$ python3 -q
>>> import numpy as np
>>> from numpy import linalg as LA
>>> np.set_printoptions(precision=2, suppress=True, linewidth=120)
>>> rnd = lambda a: np.round(a, 2) + 0
>>> X = np.load("layer10.npy")
>>> X
array([[-2,  0,  0],
       [ 0,  2,  0],
       [ 0,  0,  1]])
>>> # equal to its transpose
>>> [int(LA.matrix_rank(LA.matrix_power(X, p))) for p in range(1, 4)]
[3, 3, 3]
>>> LA.matrix_power(X - np.diag(np.diag(X)), 3)
array([[0, 0, 0],
       [0, 0, 0],
       [0, 0, 0]])
>>> x0 = np.array([1, 2, 5])
>>> a = np.maximum(X @ x0, 0)
>>> rnd(np.tanh(X @ x0))
array([-0.96,  1.  ,  1.  ])
>>> print(X * (a > 1e-9)[:, None])
[[0 0 0]
 [0 2 0]
 [0 0 1]]
>>> a
array([0, 4, 5])
>>> mat = np.diag(20 * np.array([0, 2, 2, 1])) + np.array([[-1, 2, 3, 1], [-3, -3, -2, -3], [-3, 3, -1, -1], [3, 3, 0, 3]])
>>> print(mat)
[[-1  2  3  1]
 [-3 37 -2 -3]
 [-3  3 39 -1]
 [ 3  3  0 23]]
>>> Q, R = LA.qr(mat)
>>> print(rnd(Q @ R))
[[-1.  2.  3.  1.]
 [-3. 37. -2. -3.]
 [-3.  3. 39. -1.]
 [ 3.  3.  0. 23.]]
>>> print(rnd(abs(R[0, 0])), rnd(LA.norm(mat[:, 0])))
5.29 5.29
>>> np.allclose(R.T @ R, mat.T @ mat)
True
>>> np.trace(Q @ Q.T)
np.float64(4.0)
>>> x0 = np.array([-3, 0, 0, -1])
>>> target = mat @ x0
>>> target
array([  2,  12,  10, -32])
>>> rnd(LA.solve(mat, mat[:, 3]))
array([0., 0., 0., 1.])
>>> C2 = mat.T @ mat
>>> rnd(LA.svd(mat, compute_uv=False) ** 2)
array([1565.09, 1380.96,  546.35,    0.6 ])
>>> np.diag(C2)
array([  28, 1391, 1534,  540])
>>> LA.matrix_rank(C2)
np.int64(4)
